In [1]: import numpy as np

In [2]: np.set_printoptions(precision=2, suppress=True, linewidth=140)

In [3]: arr = np.loadtxt("a.csv", delimiter=",")

In [4]: arr
Out[4]: 
array([[ 0.2 , -0.07,  0.34, -0.2 ],
       [-0.07,  0.02, -0.11,  0.07],
       [ 0.34, -0.11,  0.57, -0.34],
       [-0.2 ,  0.07, -0.34,  0.2 ]])

In [5]: np.allclose(arr @ arr.T, arr.T @ arr)
Out[5]: True

In [6]: arr @ arr
Out[6]: 
array([[ 0.2 , -0.07,  0.34, -0.2 ],
       [-0.07,  0.02, -0.11,  0.07],
       [ 0.34, -0.11,  0.57, -0.34],
       [-0.2 ,  0.07, -0.34,  0.2 ]])

In [7]: (arr - arr.T) / 2
Out[7]: 
array([[0., 0., 0., 0.],
       [0., 0., 0., 0.],
       [0., 0., 0., 0.],
       [0., 0., 0., 0.]])

In [8]: vec = np.array([-1, 3, 0, 0])

In [9]: (arr @ vec).argmax()
Out[9]: np.int64(3)

In [10]: arr * vec
Out[10]: 
array([[-0.2 , -0.2 ,  0.  , -0.  ],
       [ 0.07,  0.07, -0.  ,  0.  ],
       [-0.34, -0.34,  0.  , -0.  ],
       [ 0.2 ,  0.2 , -0.  ,  0.  ]])

In [11]: np.einsum("ij,j->i", arr, vec)
Out[11]: array([-0.41,  0.14, -0.68,  0.41])

In [12]: np.sign((arr @ vec).round(6))
Out[12]: array([-1.,  1., -1.,  1.])

In [13]: [round(float(x), 2) for x in np.linalg.svd(arr, compute_uv=False)[:3]]
Out[13]: [1.0, 0.0, 0.0]

In [14]: round(float(np.linalg.norm(arr, 2) / np.linalg.norm(arr)), 2)
Out[14]: 1.0

In [15]: data = np.loadtxt("x.csv", delimiter=",")

In [16]: data
Out[16]: 
array([[-1.06,  0.  , -1.23, -1.78],
       [-0.02,  0.  ,  0.05,  0.  ],
       [-0.52, -0.03, -0.52, -0.96],
       [-0.02, -0.09,  0.02,  0.13],
       [ 0.48,  0.03,  0.6 ,  0.86],
       [ 0.01, -0.13, -0.06,  0.04],
       [ 0.96,  0.02,  1.22,  1.82],
       [ 1.46,  0.02,  1.76,  2.76],
       [-1.  ,  0.  , -1.2 , -1.82],
       [-1.  ,  0.03, -1.2 , -1.81],
       [ 1.51, -0.04,  1.81,  2.69],
       [ 0.93,  0.07,  1.11,  1.8 ],
       [-0.03,  0.02, -0.04,  0.09],
       [-1.46,  0.  , -1.78, -2.62],
       [ 1.4 ,  0.07,  1.66,  2.71],
       [ 0.03,  0.02,  0.03,  0.08],
       [ 1.46,  0.06,  1.73,  2.66],
       [-0.92,  0.04, -1.21, -1.76],
       [ 1.45, -0.03,  1.8 ,  2.71],
       [ 0.03, -0.06, -0.04,  0.01],
       [ 0.54, -0.07,  0.66,  1.  ],
       [-1.13, -0.05, -1.3 , -1.74],
       [ 0.95,  0.  ,  1.22,  1.83],
       [-1.48, -0.01, -1.84, -2.72],
       [ 0.  , -0.05,  0.04, -0.01],
       [ 0.43,  0.03,  0.59,  0.88],
       [ 0.53, -0.07,  0.59,  0.96],
       [ 0.51, -0.05,  0.64,  0.95],
       [ 0.45, -0.02,  0.59,  0.89],
       [ 1.54, -0.04,  1.87,  2.68],
       [ 1.51, -0.04,  1.86,  2.69],
       [ 0.49, -0.03,  0.61,  0.94],
       [ 1.49,  0.03,  1.81,  2.7 ],
       [ 1.06, -0.04,  1.14,  1.75],
       [-1.58,  0.09, -1.86, -2.71],
       [-0.45,  0.12, -0.6 , -0.97],
       [ 0.94, -0.04,  1.17,  1.84],
       [ 1.47,  0.03,  1.77,  2.74],
       [-0.47, -0.04, -0.62, -0.98],
       [-0.98,  0.04, -1.26, -1.83],
       [ 0.01,  0.03,  0.03,  0.03],
       [-1.03, -0.03, -1.14, -1.77],
       [-1.03,  0.03, -1.23, -1.75],
       [-0.55, -0.06, -0.65, -0.99],
       [ 0.98,  0.01,  1.23,  1.81],
       [-1.48, -0.02, -1.91, -2.7 ],
       [-0.45, -0.03, -0.66, -0.99]])

In [17]: Uu, sigma, Vt = np.linalg.svd(data)

In [18]: np.argmax(sigma[:-1] / (sigma[1:] + 1e-6)) + 1
Out[18]: np.int64(1)

In [19]: Y = Uu[:, :1] @ np.diag(sigma[:1]) @ Vt[:1]

In [20]: np.linalg.matrix_rank(Y)
Out[20]: np.int64(1)

In [21]: round(np.linalg.norm(data - Y, 2), 2), round(sigma[1], 2)
Out[21]: (np.float64(0.37), np.float64(0.37))
